% python3 -q
>>> import numpy as np
>>> from numpy import linalg as LA
>>> np.set_printoptions(precision=3, suppress=True, linewidth=160, legacy="1.25")
>>> def tidy(a):
...     return np.round(a, 3) + 0
... 
>>> J = np.load("w.npy")
>>> J
array([[3., 2., 2., 0., 2., 0.],
       [2., 3., 2., 0., 2., 0.],
       [2., 2., 3., 0., 2., 0.],
       [0., 0., 0., 3., 0., 2.],
       [2., 2., 2., 0., 3., 0.],
       [0., 0., 0., 2., 0., 3.]])
>>> tidy(LA.det(J))
45.0
>>> J @ J
array([[21., 20., 20.,  0., 20.,  0.],
       [20., 21., 20.,  0., 20.,  0.],
       [20., 20., 21.,  0., 20.,  0.],
       [ 0.,  0.,  0., 13.,  0., 12.],
       [20., 20., 20.,  0., 21.,  0.],
       [ 0.,  0.,  0., 12.,  0., 13.]])
>>> tidy(np.sort(LA.eigvals(J).real))
array([1., 1., 1., 1., 5., 9.])
>>> f = np.array([-9, 4, 4, -5, 7, 3])
>>> B = J + np.outer(f, np.eye(6)[3])
>>> tidy(LA.det(B) / LA.det(J)), tidy(1 + LA.solve(J, f)[3])
(-3.2, -3.2)
>>> LA.matrix_rank(B - J)
1
>>> B
array([[ 3.,  2.,  2., -9.,  2.,  0.],
       [ 2.,  3.,  2.,  4.,  2.,  0.],
       [ 2.,  2.,  3.,  4.,  2.,  0.],
       [ 0.,  0.,  0., -2.,  0.,  2.],
       [ 2.,  2.,  2.,  7.,  3.,  0.],
       [ 0.,  0.,  0.,  5.,  0.,  3.]])
>>> vec = np.array([0, 0, 2, -1, -2, -1])
>>> a = np.maximum(B @ vec, 0)
>>> np.flatnonzero(a > 1e-9)
array([0])
>>> tidy(np.tanh(B @ vec))
array([ 1.   , -0.999, -0.964,  0.   , -1.   , -1.   ])
>>> print(a)
[9. 0. 0. 0. 0. 0.]
>>> B * (a > 1e-9)[:, None]
array([[ 3.,  2.,  2., -9.,  2.,  0.],
       [ 0.,  0.,  0.,  0.,  0.,  0.],
       [ 0.,  0.,  0.,  0.,  0.,  0.],
       [ 0.,  0.,  0., -0.,  0.,  0.],
       [ 0.,  0.,  0.,  0.,  0.,  0.],
       [ 0.,  0.,  0.,  0.,  0.,  0.]])
>>> B.T @ a
array([ 27.,  18.,  18., -81.,  18.,   0.])
>>> np.maximum(B @ (3 * vec), 0)
array([27.,  0.,  0.,  0.,  0.,  0.])
>>> M = np.loadtxt("m.csv", delimiter=",")
>>> M
array([[  0.966,  10.977,  11.027,   8.024,   6.959,   6.027,  -1.035,   8.099],
       [ -7.004,  -4.887,  -5.023,  -7.966,  -5.064,  -1.998,  -0.984,  -7.994],
       [  0.973,  10.978,  11.148,   8.044,   7.051,   6.035,  -0.961,   7.987],
       [-18.878, -10.977, -11.001, -20.093, -12.032,  -3.966,  -3.053, -20.005],
       [ -8.06 ,   2.017,   2.062,  -3.96 ,  -0.965,   2.   ,  -1.922,  -4.088],
       [ -0.048,  -0.085,  -0.058,   0.017,   0.002,  -0.04 ,  -0.035,  -0.052],
       [ 12.991,  -1.028,  -1.113,   7.99 ,   3.041,  -1.881,   2.975,   8.   ],
       [-15.025,  -3.034,  -2.987, -11.963,  -6.007,  -0.056,  -3.069, -11.998],
       [ -9.02 ,  -8.991,  -9.004, -12.019,  -8.029,  -3.952,  -0.988, -11.968],
       [ -8.088,   1.92 ,   2.018,  -4.003,  -0.995,   2.043,  -1.95 ,  -4.019]])
>>> f, v = M[0], M[5]
>>> print(tidy(f @ v))
-2.095
>>> tidy(f @ f)
458.824
>>> p = (f @ v) / (f @ f) * f
>>> tidy(v - p)
array([-0.044, -0.035, -0.008,  0.054,  0.034, -0.012, -0.04 , -0.015])
>>> print(LA.matrix_rank(np.outer(f, v)))
1
>>> tidy((v - p) @ f)
0.0
>>> f = np.array([-2, 1])
>>> tidy(np.convolve(M[1], f))
array([14.008,  2.77 ,  5.159, 10.909,  2.162, -1.068, -0.03 , 15.004, -7.994])
>>> tidy(np.cross(M[1, :3], M[3, :3]))
array([ -1.376,  17.773, -15.374])
>>> tidy(np.polyval(f, M[1]))
array([15.008, 10.774, 11.046, 16.932, 11.128,  4.996,  2.968, 16.988])
>>> E = np.loadtxt("layer13.csv", delimiter=",")
>>> E
array([[-2.,  0.,  0.,  0.,  0.,  0.,  0.,  0.],
       [ 0.,  5.,  0.,  2.,  0.,  3.,  3.,  0.],
       [ 0.,  0.,  1.,  1.,  5.,  2.,  3.,  1.],
       [ 0.,  5.,  3.,  5.,  0.,  4.,  2.,  1.],
       [ 0.,  0.,  4.,  5.,  5.,  5.,  3.,  2.],
       [ 0.,  5.,  1.,  1.,  0.,  5.,  0.,  1.],
       [ 0.,  3.,  5.,  5.,  3.,  5.,  3.,  4.],
       [ 0.,  5.,  2.,  3.,  2.,  0.,  0.,  1.]])
>>> print(np.flatnonzero(LA.matrix_power((E != 0) + (E.T != 0) + np.eye(8), 8)[4]))
[1 2 3 4 5 6 7]
>>> (LA.matrix_power((E != 0) + (E.T != 0) + np.eye(8), 8) > 0).astype(int)
array([[1, 0, 0, 0, 0, 0, 0, 0],
       [0, 1, 1, 1, 1, 1, 1, 1],
       [0, 1, 1, 1, 1, 1, 1, 1],
       [0, 1, 1, 1, 1, 1, 1, 1],
       [0, 1, 1, 1, 1, 1, 1, 1],
       [0, 1, 1, 1, 1, 1, 1, 1],
       [0, 1, 1, 1, 1, 1, 1, 1],
       [0, 1, 1, 1, 1, 1, 1, 1]])
>>> tidy(LA.det(E))
-4670.0
